% ipython --no-banner

In [1]: import numpy as np

In [2]: np.set_printoptions(suppress=True, linewidth=160)

In [3]: data = np.load("a.npy")

In [4]: print(data)
[[ 1 -5  1 -5  1 -5]
 [ 3 -2  3 -2  3 -2]
 [-2  1 -2  1 -2  1]
 [ 1 -5  1 -5  1 -5]
 [ 3 -2  3 -2  3 -2]
 [-2  1 -2  1 -2  1]]

In [5]: # column 2 repeats column 0

In [6]: Uu, sig, vt = np.linalg.svd(data)

In [7]: V = vt[:(sig > 1e-8).sum()]

In [8]: rng = np.random.default_rng(69)

In [9]: x = data[1] + -3 * data[0] + rng.integers(2) * np.eye(6)[1]

In [10]: print(x)
[ 0. 13.  0. 13.  0. 13.]

In [11]: print(np.round(V.T @ V, 2) + 0)
[[0.33 0.   0.33 0.   0.33 0.  ]
 [0.   0.33 0.   0.33 0.   0.33]
 [0.33 0.   0.33 0.   0.33 0.  ]
 [0.   0.33 0.   0.33 0.   0.33]
 [0.33 0.   0.33 0.   0.33 0.  ]
 [0.   0.33 0.   0.33 0.   0.33]]

In [12]: print(np.round(np.linalg.norm(x - V.T @ V @ x), 2))
0.0

In [13]: print(np.linalg.matrix_rank(np.vstack([data, x])))
2

In [14]: idx = rng.permutation(6)

In [15]: print(idx)
[0 2 5 1 4 3]

In [16]: A2 = data[idx][:, idx]

In [17]: print(np.allclose(A2, data))
False

In [18]: print(np.round(np.sort(np.abs(np.linalg.eigvals(A2))), 2) + 0)
[0. 0. 0. 0. 0. 4.]

In [19]: Uu, sig, vt = np.linalg.svd(data)

In [20]: print(sig.round(2) + 0)
[14.95  6.36  0.    0.    0.    0.  ]

In [21]: A2 = Uu[:, :2] @ np.diag(sig[:2]) @ vt[:2]

In [22]: print(np.linalg.matrix_rank(A2))
2

In [23]: print(np.round(np.linalg.norm(data - A2) / np.linalg.norm(data), 2))
0.0

In [24]: print(round(float(np.linalg.norm(data - A2, 2)), 2), np.round(sig[2], 2))
0.0 0.0

In [25]: print(np.round(np.abs(data - A2).max(), 2))
0.0

In [26]: print(np.linalg.matrix_rank(data, rtol=0.05))
2

In [27]: print(A2.round(2))
[[ 1. -5.  1. -5.  1. -5.]
 [ 3. -2.  3. -2.  3. -2.]
 [-2.  1. -2.  1. -2.  1.]
 [ 1. -5.  1. -5.  1. -5.]
 [ 3. -2.  3. -2.  3. -2.]
 [-2.  1. -2.  1. -2.  1.]]

In [28]: W1 = np.array([[0, 7, 5], [9, 3, 7], [8, 6, 8], [6, 3, 2], [9, 5, 9], [0, 1, 3]])

In [29]: c = np.array([1, -2, -1])

In [30]: H = np.maximum(A2 @ W1 + c, 0)

In [31]: print((H > 0).astype(int))
[[0 0 0]
 [1 1 1]
 [0 0 0]
 [0 0 0]
 [1 1 1]
 [0 0 0]]

In [32]: print(np.round((H > 0).mean(axis=0), 2))
[0.33 0.33 0.33]

In [33]: print(np.linalg.matrix_rank(H))
1

In [34]: basis = np.array([[0, 0], [1, 2], [2, 1]])

In [35]: print(np.round(H @ basis, 2))
[[  0.   0.]
 [120. 117.]
 [  0.   0.]
 [  0.   0.]
 [120. 117.]
 [  0.   0.]]

In [36]: print((H @ basis).round(6).argmax(axis=1))
[0 0 0 0 0 0]

In [37]: K = np.loadtxt("run10.csv", delimiter=",")

In [38]: print(K)
[[ 3.  0.  3.  1.  1. -1. -2.  1.  1. -3. -1.  2.]
 [ 2. -3.  1. -1. -3.  1. -2.  1. -2. -3. -3. -2.]
 [-2.  1.  2.  3.  0.  2. -3.  0.  3.  2.  3.  0.]
 [-3. -3. -2.  3. -2. -2. -1. -2. -1.  2. -2. -3.]
 [ 1. -3.  0. -1. -1. -3.  0. -3. -2.  0.  3. -1.]
 [ 1. -3.  3.  1. -3. -3. -3. -2. -3.  0.  1.  2.]
 [-1. -2. -2. -3. -2.  0.  1.  1. -3.  2. -3.  1.]]

In [39]: u = np.array([-1, -2])

In [40]: print(np.array([np.convolve(row, u, "same") for row in K]))
[[-3. -6. -3. -7. -3. -1.  4.  3. -3.  1.  7.  0.]
 [-2. -1.  5. -1.  5.  5.  0.  3.  0.  7.  9.  8.]
 [ 2.  3. -4. -7. -6. -2. -1.  6. -3. -8. -7. -6.]
 [ 3.  9.  8.  1. -4.  6.  5.  4.  5.  0. -2.  7.]
 [-1.  1.  6.  1.  3.  5.  6.  3.  8.  4. -3. -5.]
 [-1.  1.  3. -7.  1.  9.  9.  8.  7.  6. -1. -4.]
 [ 1.  4.  6.  7.  8.  4. -1. -3.  1.  4. -1.  5.]]

In [41]: print(np.correlate(K[3], K[2], "full"))
[  0.  -9. -15. -21.  -4.   3.   2. -13. -36. -13. -15.   2.   1. -16. -32.   4.   1.  -2.   1.  -9. -12.   1.   6.]
